$ ipython --no-banner

In [1]: import numpy as np

In [2]: from numpy import linalg as LA

In [3]: np.set_printoptions(precision=3, suppress=True, linewidth=160)

In [4]: X = np.load("mat.npy")

In [5]: X
Out[5]: 
array([[ 1,  0],
       [-7,  1]])

In [6]: # triangular: eigenvalues sit on the diagonal

In [7]: x0 = np.array([2, -2])

In [8]: rhs = X @ x0

In [9]: rhs
Out[9]: array([  2, -16])

In [10]: LA.solve(X.T, X[1])
Out[10]: array([0., 1.])

In [11]: np.round(LA.solve(X, X[:, 0]), 3) + 0
Out[11]: array([1., 0.])

In [12]: print(LA.solve(X, rhs + X[:, 1]))
[ 2. -1.]

In [13]: LA.solve(X, -3 * rhs)
Out[13]: array([-6.,  6.])

In [14]: X.reshape(2, -1)
Out[14]: 
array([[ 1,  0],
       [-7,  1]])

In [15]: X.ravel(order="F")
Out[15]: array([ 1, -7,  0,  1])

In [16]: X.reshape(-1, 2)
Out[16]: 
array([[ 1,  0],
       [-7,  1]])

In [17]: t3 = X.reshape(2, 2, -1)

In [18]: t3[:, 0]
Out[18]: 
array([[ 1],
       [-7]])

In [19]: np.swapaxes(t3, 1, 2)[1]
Out[19]: array([[-7,  1]])

In [20]: t3.transpose(1, 0, 2)
Out[20]: 
array([[[ 1],
        [-7]],

       [[ 0],
        [ 1]]])

In [21]: X @ X
Out[21]: 
array([[  1,   0],
       [-14,   1]])

In [22]: LA.matrix_rank(X - X[0, 0] * np.eye(2))
Out[22]: np.int64(1)

In [23]: Uu, sig, VT = LA.svd(X)

In [24]: print(sig)
[7.14 0.14]

In [25]: out = Uu[:, :1] @ np.diag(sig[:1]) @ VT[:1]

In [26]: LA.matrix_rank(out)
Out[26]: np.int64(1)

In [27]: LA.matrix_rank(X, rtol=0.05)
Out[27]: np.int64(1)

In [28]: out
Out[28]: 
array([[ 0.981, -0.137],
       [-7.003,  0.981]])
